>>> import numpy as np
>>> import numpy.linalg as la
>>> np.set_printoptions(suppress=True, linewidth=140)
>>> data = np.load("run9.npy")
>>> data
array([[1, 0, 0, 0, 0],
       [0, 0, 0, 1, 0],
       [0, 1, 0, 0, 0],
       [0, 0, 0, 0, 1],
       [0, 0, 1, 0, 0]])
>>> # orthonormal columns
>>> np.round(np.sort(np.abs(la.eigvals(data)))[::-1], 3)
array([1., 1., 1., 1., 1.])
>>> data @ np.ones(5)
array([1., 1., 1., 1., 1.])
>>> la.matrix_power(data, 100)
array([[1, 0, 0, 0, 0],
       [0, 1, 0, 0, 0],
       [0, 0, 1, 0, 0],
       [0, 0, 0, 1, 0],
       [0, 0, 0, 0, 1]])
>>> pr = np.eye(5)[0]
>>> for _ in range(3):
...     pr = pr @ data
...     print(pr.round(3))
... 
[1. 0. 0. 0. 0.]
[1. 0. 0. 0. 0.]
[1. 0. 0. 0. 0.]
>>> vec = np.array([0, 2, 0, 1, 1])
>>> np.round(la.inv(data), 3)
array([[1., 0., 0., 0., 0.],
       [0., 0., 1., 0., 0.],
       [0., 0., 0., 0., 1.],
       [0., 1., 0., 0., 0.],
       [0., 0., 0., 1., 0.]])
>>> np.round(np.abs(la.eigvals(data)), 3)
array([1., 1., 1., 1., 1.])
>>> round(la.det(data), 3)
np.float64(-1.0)
>>> np.round(np.sort(np.abs(np.degrees(np.angle(la.eigvals(data))))), 3)
array([  0.,   0.,  90.,  90., 180.])
>>> 5 - la.matrix_rank(data - np.eye(5), tol=1e-8)
np.int64(2)
>>> basis = np.sign(np.array([[0, 1, 2, 1], [-1, 0, -1, -1], [-1, 1, -2, -2], [1, 0, 0, -1]]))
>>> out = (np.tril(basis, -1) + np.eye(4)) @ (np.triu(basis, 1) + np.eye(4))
>>> ev = np.array([1, 9, 0, 1])
>>> A = np.rint(out * ev @ la.inv(out)) + 0
>>> A
array([[-6.,  1.,  7., 15.],
       [-2., -1.,  2.,  2.],
       [-1., -1.,  2.,  1.],
       [-7.,  1.,  7., 16.]])
>>> [round(float(x), 3) for x in la.svd(A, compute_uv=False)[:3]]
[26.063, 2.481, 0.736]
>>> round(float(la.norm(A, 2) / la.norm(A)), 3)
0.995
>>> rng = np.random.default_rng(750267)
>>> idx = rng.permutation(4)
>>> idx
array([3, 0, 1, 2])
>>> out = A[idx][:, idx]
>>> round(la.det(out), 3), np.round(la.det(A[idx]), 3)
(np.float64(0.0), np.float64(-0.0))
>>> np.allclose(out, A)
False
>>> np.round(np.sort(np.abs(la.eigvals(out))), 3) + 0
array([0., 1., 1., 9.])
>>> np.trace(out)
np.float64(11.0)
>>> np.diag(out)
array([16., -6., -1.,  2.])
>>> proj = np.triu(np.array([[2, 2, 1, 0], [2, 0, 2, 3], [2, 2, 1, 1], [1, 2, 1, 2]]), 1) + np.eye(4)
>>> out = proj @ A @ la.inv(proj)
>>> la.matrix_rank(out)
np.int64(3)
>>> np.round(la.det(out), 3)
np.float64(-0.0)
>>> proj @ A - A @ proj
array([[ -5.,   9.,  10.,  -5.],
       [-23.,   5.,  29.,  51.],
       [ -7.,   3.,  10.,  17.],
       [  0.,  14.,   5., -10.]])
